$ python3 -q
>>> import numpy as np
>>> from numpy import linalg as LA
>>> np.set_printoptions(suppress=True, linewidth=200)
>>> X = np.array([[4, 6, 5, 10], [6, -8, 1, 7], [5, 1, 6, 1], [10, 7, 1, 0]])
>>> print(X)
[[ 4  6  5 10]
 [ 6 -8  1  7]
 [ 5  1  6  1]
 [10  7  1  0]]
>>> print(round(LA.eigvals(X).sum().real, 3))
2.0
>>> print(np.round(np.poly(X), 3))
[   1.   -2. -268. -516. 8073.]
>>> feats = np.loadtxt("test1.csv", delimiter=",")
>>> print(feats.round(3))
[[ 0.658 -9.445  3.219]
 [ 3.286 -8.948  3.022]
 [ 7.373  6.368 -2.253]
 [-2.531 -9.147  3.151]
 [ 1.765  9.309 -3.198]
 [-4.172 -8.587  2.977]
 [ 5.623  7.807 -2.726]
 [ 6.303 -7.367  2.45 ]
 [ 9.892 -1.413  0.378]
 [ 7.094  6.647 -2.345]
 [-8.774  4.568 -1.468]
 [ 5.329  7.99  -2.785]
 [-7.388  6.401 -2.108]
 [-9.969 -0.711  0.348]
 [ 4.122  8.609 -2.984]
 [-9.082  3.989 -1.267]
 [ 9.999  0.029 -0.116]
 [-3.718 -8.773  3.036]
 [ 3.391  8.892 -3.073]
 [-2.564  9.155 -3.1  ]
 [-9.538  2.872 -0.88 ]
 [-1.657 -9.327  3.203]
 [-6.213 -7.395  2.591]
 [-5.901  7.658 -2.553]
 [ 8.097 -5.578  1.82 ]
 [-4.011 -8.655  2.999]
 [ 8.758  4.539 -1.643]
 [ 5.539 -7.896  2.639]
 [ 8.976 -4.2    1.34 ]
 [ 9.496 -2.997  0.923]]
>>> # looks like rank 2
>>> labels = feats[:, 1] > np.median(feats[:, 1])
>>> u = feats[labels].mean(axis=0) - feats[~labels].mean(axis=0)
>>> print(((feats - feats.mean(axis=0)) @ u > 0).astype(int))
[0 0 1 0 1 0 1 0 0 1 1 1 1 0 1 1 0 0 1 1 1 0 0 1 0 0 1 0 0 0]
>>> print(np.argsort(-np.abs(u).round(6), kind="stable"))
[1 2 0]
>>> print(np.round(feats @ LA.pinv(feats) @ feats, 3))
[[ 0.658 -9.445  3.219]
 [ 3.286 -8.948  3.022]
 [ 7.373  6.368 -2.253]
 [-2.531 -9.147  3.151]
 [ 1.765  9.309 -3.198]
 [-4.172 -8.587  2.977]
 [ 5.623  7.807 -2.726]
 [ 6.303 -7.367  2.45 ]
 [ 9.892 -1.413  0.378]
 [ 7.094  6.647 -2.345]
 [-8.774  4.568 -1.468]
 [ 5.329  7.99  -2.785]
 [-7.388  6.401 -2.108]
 [-9.969 -0.711  0.348]
 [ 4.122  8.609 -2.984]
 [-9.082  3.989 -1.267]
 [ 9.999  0.029 -0.116]
 [-3.718 -8.773  3.036]
 [ 3.391  8.892 -3.073]
 [-2.564  9.155 -3.1  ]
 [-9.538  2.872 -0.88 ]
 [-1.657 -9.327  3.203]
 [-6.213 -7.395  2.591]
 [-5.901  7.658 -2.553]
 [ 8.097 -5.578  1.82 ]
 [-4.011 -8.655  2.999]
 [ 8.758  4.539 -1.643]
 [ 5.539 -7.896  2.639]
 [ 8.976 -4.2    1.34 ]
 [ 9.496 -2.997  0.923]]
>>> K = np.loadtxt("run3.csv", delimiter=",")
>>> print(K)
[[  3.  -3.   0.   0.  -5. -11.]
 [ 16.   4.  15.   7.   5.  -8.]
 [  5.   8.  -1.  -3.  10.  11.]
 [  3. -24. -12. -12. -27.  -3.]
 [  3.  22.  14.  10.  27.  13.]
 [ 26.  -7.  10.  -2.  -6.  -2.]]
>>> # looks like rank 4
>>> U, sv, Vh = LA.svd(K)
>>> evecs = Vh[:(sv > 1e-8).sum()]
>>> rng = np.random.default_rng(1)
>>> x = K[5] + 2 * K[4] + rng.integers(2) * np.eye(6)[1]
>>> print(x)
[32. 37. 38. 18. 48. 24.]
>>> print(np.round(LA.norm(x - evecs.T @ evecs @ x), 3))
0.0
>>> print(LA.matrix_rank(np.vstack([K, x])))
4
>>> print(K.ravel(order="F"))
[  3.  16.   5.   3.   3.  26.  -3.   4.   8. -24.  22.  -7.   0.  15.  -1. -12.  14.  10.   0.   7.  -3. -12.  10.  -2.  -5.   5.  10. -27.  27.  -6. -11.  -8.  11.  -3.  13.  -2.]
>>> print(K.reshape(-1, 2))
[[  3.  -3.]
 [  0.   0.]
 [ -5. -11.]
 [ 16.   4.]
 [ 15.   7.]
 [  5.  -8.]
 [  5.   8.]
 [ -1.  -3.]
 [ 10.  11.]
 [  3. -24.]
 [-12. -12.]
 [-27.  -3.]
 [  3.  22.]
 [ 14.  10.]
 [ 27.  13.]
 [ 26.  -7.]
 [ 10.  -2.]
 [ -6.  -2.]]
>>> print(K.reshape(2, -1))
[[  3.  -3.   0.   0.  -5. -11.  16.   4.  15.   7.   5.  -8.   5.   8.  -1.  -3.  10.  11.]
 [  3. -24. -12. -12. -27.  -3.   3.  22.  14.  10.  27.  13.  26.  -7.  10.  -2.  -6.  -2.]]
>>> t3 = K.reshape(6, 2, -1)
>>> print(np.einsum("ihd,jhd->hij", t3, t3).shape)
(2, 6, 6)
>>> print(np.swapaxes(t3, 1, 2)[5])
[[26. -2.]
 [-7. -6.]
 [10. -2.]]
>>> print(t3.sum(axis=1))
[[  3.  -8. -11.]
 [ 23.   9.   7.]
 [  2.  18.  10.]
 [ -9. -51. -15.]
 [ 13.  49.  27.]
 [ 24. -13.   8.]]
>>> print(t3[:, 0])
[[  3.  -3.   0.]
 [ 16.   4.  15.]
 [  5.   8.  -1.]
 [  3. -24. -12.]
 [  3.  22.  14.]
 [ 26.  -7.  10.]]
>>> print(t3.transpose(1, 0, 2))
[[[  3.  -3.   0.]
  [ 16.   4.  15.]
  [  5.   8.  -1.]
  [  3. -24. -12.]
  [  3.  22.  14.]
  [ 26.  -7.  10.]]

 [[  0.  -5. -11.]
  [  7.   5.  -8.]
  [ -3.  10.  11.]
  [-12. -27.  -3.]
  [ 10.  27.  13.]
  [ -2.  -6.  -2.]]]
